% python3 -q
>>> import numpy as np
>>> np.set_printoptions(suppress=True, linewidth=100)
>>> mat = np.load("mat.npy")
>>> print(mat)
[[1.   0.2  0.04 0.01]
 [0.2  1.   0.2  0.04]
 [0.04 0.2  1.   0.2 ]
 [0.01 0.04 0.2  1.  ]]
>>> vec = np.ones(4)
>>> for _ in range(6):
...     vec = mat @ vec
...     vec /= np.linalg.norm(vec)
...     print(round(vec @ mat @ vec, 2))
... 
1.36
1.36
1.36
1.36
1.36
1.36
>>> print(np.round(np.linalg.eigvalsh(mat)[-1], 2))
1.36
>>> print(vec.round(2))
[0.4  0.58 0.58 0.4 ]
>>> Lm = np.linalg.cholesky(mat)
>>> print(round(np.prod(np.diag(Lm)) ** 2, 2), round(float(np.linalg.det(mat)), 2))
0.88 0.88
>>> print(np.round(Lm @ Lm.T, 2))
[[1.   0.2  0.04 0.01]
 [0.2  1.   0.2  0.04]
 [0.04 0.2  1.   0.2 ]
 [0.01 0.04 0.2  1.  ]]
>>> print(Lm.round(2))
[[1.   0.   0.   0.  ]
 [0.2  0.98 0.   0.  ]
 [0.04 0.2  0.98 0.  ]
 [0.01 0.04 0.2  0.98]]
>>> print(mat / np.sqrt(np.outer(np.diag(mat), np.diag(mat))))
[[1.   0.2  0.04 0.01]
 [0.2  1.   0.2  0.04]
 [0.04 0.2  1.   0.2 ]
 [0.01 0.04 0.2  1.  ]]
>>> f, r1 = mat[2], mat[3]
>>> print(np.round(f @ f, 2))
1.08
>>> pr = (f @ r1) / (f @ f) * f
>>> print(np.round(np.outer(f, r1), 2) + 0)
[[0.   0.   0.01 0.04]
 [0.   0.01 0.04 0.2 ]
 [0.01 0.04 0.2  1.  ]
 [0.   0.01 0.04 0.2 ]]
>>> print(np.round((r1 - pr) @ f, 2))
0.0
>>> print(round(np.linalg.norm(f + r1) ** 2 + np.linalg.norm(f - r1) ** 2, 2))
4.25
